$ python -q
>>> import numpy as np
>>> import numpy.linalg as la
>>> np.set_printoptions(suppress=True, linewidth=120)
>>> def rnd(a):
...     return np.round(a, 1) + 0
... 
>>> X = np.load("arr.npy")
>>> X
array([[ 0,  1],
       [-1,  0]])
>>> rng = np.random.default_rng(93206)
>>> idx = rng.permutation(2)
>>> idx
array([1, 0])
>>> out = X[idx][:, idx]
>>> out
array([[ 0, -1],
       [ 1,  0]])
>>> rnd(la.det(out)), rnd(la.det(X[idx]))
(np.float64(1.0), np.float64(-1.0))
>>> J = np.load("out0.npy")
>>> J
array([[ 0,  4, -4,  2, -6, -2],
       [ 4,  0,  4, -4,  2, -6],
       [-4,  4,  0,  4, -4,  2],
       [ 2, -4,  4,  0,  4, -4],
       [-6,  2, -4,  4,  0,  4],
       [-2, -6,  2, -4,  4,  0]])
>>> idx = rng.permutation(6)
>>> out = J[:, idx] * rng.choice([-1, 1], 6)
>>> out
array([[ 0, -2,  6,  4, -4, -2],
       [-4,  4, -2, -4,  0, -6],
       [ 4, -4,  4,  0, -4,  2],
       [-2,  0, -4, -4,  4, -4],
       [ 6, -4,  0,  4, -2,  4],
       [ 2,  4, -4, -2,  6,  0]])
>>> U, _, VT = la.svd(J.T @ out)
>>> rnd(la.lstsq(J, out)[0])
array([[-1.,  0.,  0.,  0.,  0.,  0.],
       [ 0.,  0.,  0.,  0., -1.,  0.],
       [ 0.,  0.,  0., -1.,  0.,  0.],
       [ 0., -1.,  0.,  0.,  0.,  0.],
       [ 0.,  0., -1.,  0.,  0.,  0.],
       [ 0.,  0.,  0.,  0.,  0.,  1.]])
>>> rnd(U @ VT)
array([[-1.,  0.,  0.,  0.,  0.,  0.],
       [ 0.,  0.,  0.,  0., -1.,  0.],
       [ 0.,  0.,  0., -1.,  0.,  0.],
       [ 0., -1.,  0.,  0.,  0.,  0.],
       [ 0.,  0., -1.,  0.,  0.,  0.],
       [ 0.,  0.,  0.,  0.,  0.,  1.]])
>>> out.ravel(order="F")
array([ 0, -4,  4, -2,  6,  2, -2,  4, -4,  0, -4,  4,  6, -2,  4, -4,  0, -4,  4, -4,  0, -4,  4, -2, -4,  0, -4,  4,
       -2,  6, -2, -6,  2, -4,  4,  0])
>>> out.reshape(6, 7)
Traceback (most recent call last):
  File "<python-input-21>", line 1, in <module>
    out.reshape(6, 7)
    ~~~~~~~~~~~^^^^^^
ValueError: cannot reshape array of size 36 into shape (6,7)
>>> blk = out.reshape(6, 2, -1)
>>> blk[:, 0]
array([[ 0, -2,  6],
       [-4,  4, -2],
       [ 4, -4,  4],
       [-2,  0, -4],
       [ 6, -4,  0],
       [ 2,  4, -4]])
>>> blk.shape
(6, 2, 3)
>>> np.einsum("ihd,jhd->hij", blk, blk).shape
(2, 6, 6)
>>> arr = np.load("data.npy")
>>> arr
array([[-3, -3, -3, -3],
       [-3, -2, -3, -2],
       [-3, -3, -3, -3],
       [-3, -2, -3, -2]])
>>> la.lstsq(arr[:-1].T, arr[-1])[2]
np.int32(2)
>>> np.abs(np.diag(la.qr(arr)[1])) > 1e-9
array([ True,  True, False, False])
>>> rnd(np.trace(la.pinv(arr) @ arr))
np.float64(2.0)
>>> np.allclose(arr[:-1].T @ la.lstsq(arr[:-1].T, arr[-1])[0], arr[-1])
True
